In [1]: import numpy as np

In [2]: from numpy import linalg as LA

In [3]: np.set_printoptions(suppress=True, linewidth=160)

In [4]: W2 = np.sign(np.array([[-8, 0, 2, -8], [-5, -9, 9, 6], [-9, 5, 5, -4], [-7, -8, 6, -9]]))

In [5]: other = (np.tril(W2, -1) + np.eye(4)) @ (np.triu(W2, 1) + np.eye(4))

In [6]: ev = np.array([2, -1, 0, 0])

In [7]: E = np.rint(other * ev @ LA.inv(other)) + 0

In [8]: E
Out[8]: 
array([[ 2.,  2., -2.,  0.],
       [ 1.,  0.,  1.,  2.],
       [ 1.,  0.,  1.,  2.],
       [-5., -4.,  3., -2.]])

In [9]: rng = np.random.default_rng(949432)

In [10]: lab = rng.permutation(4)

In [11]: lab
Out[11]: array([3, 2, 1, 0])

In [12]: other = E[lab][:, lab]

In [13]: round(LA.det(other), 1), np.round(LA.det(E[lab]), 1)
Out[13]: (np.float64(0.0), np.float64(0.0))

In [14]: np.diag(other)
Out[14]: array([-2.,  1.,  0.,  2.])

In [15]: other
Out[15]: 
array([[-2.,  3., -4., -5.],
       [ 2.,  1.,  0.,  1.],
       [ 2.,  1.,  0.,  1.],
       [ 0., -2.,  2.,  2.]])

In [16]: np.allclose(other, E)
Out[16]: False

In [17]: mat = np.loadtxt("layer11.csv", delimiter=",")

In [18]: mat
Out[18]: 
array([[ 0.2, -0.6, -0.1],
       [-1.1,  3.5, -0.9],
       [ 1.6, -5.1, -0.3],
       [ 0.8, -2.3, -1.1],
       [ 1.2, -3.8,  0.9],
       [ 1.8, -5.3,  1.2],
       [-0.5,  1.2,  1.1],
       [ 1.1, -2.9,  1. ],
       [ 2.1, -5.5, -0.3],
       [-0.9,  2.4,  0.6],
       [-1.5,  4.5, -1.8],
       [-1.8,  5. , -0.2],
       [-1.1,  3.8, -2.1],
       [ 2. , -5.4,  0.6]])

In [19]: hat = mat @ LA.solve(mat.T @ mat, mat.T)

In [20]: np.allclose(hat @ hat, hat)
Out[20]: True

In [21]: print(np.round(hat @ mat[:, 2], 1))
[-0.1 -0.9 -0.3 -1.1  0.9  1.2  1.1  1.  -0.3  0.6 -1.8 -0.2 -2.1  0.6]

In [22]: print(np.round(LA.eigvalsh(hat), 1) + 0)
[0. 0. 0. 0. 0. 0. 0. 0. 0. 0. 0. 1. 1. 1.]

In [23]: round(np.trace(hat), 1)
Out[23]: np.float64(3.0)
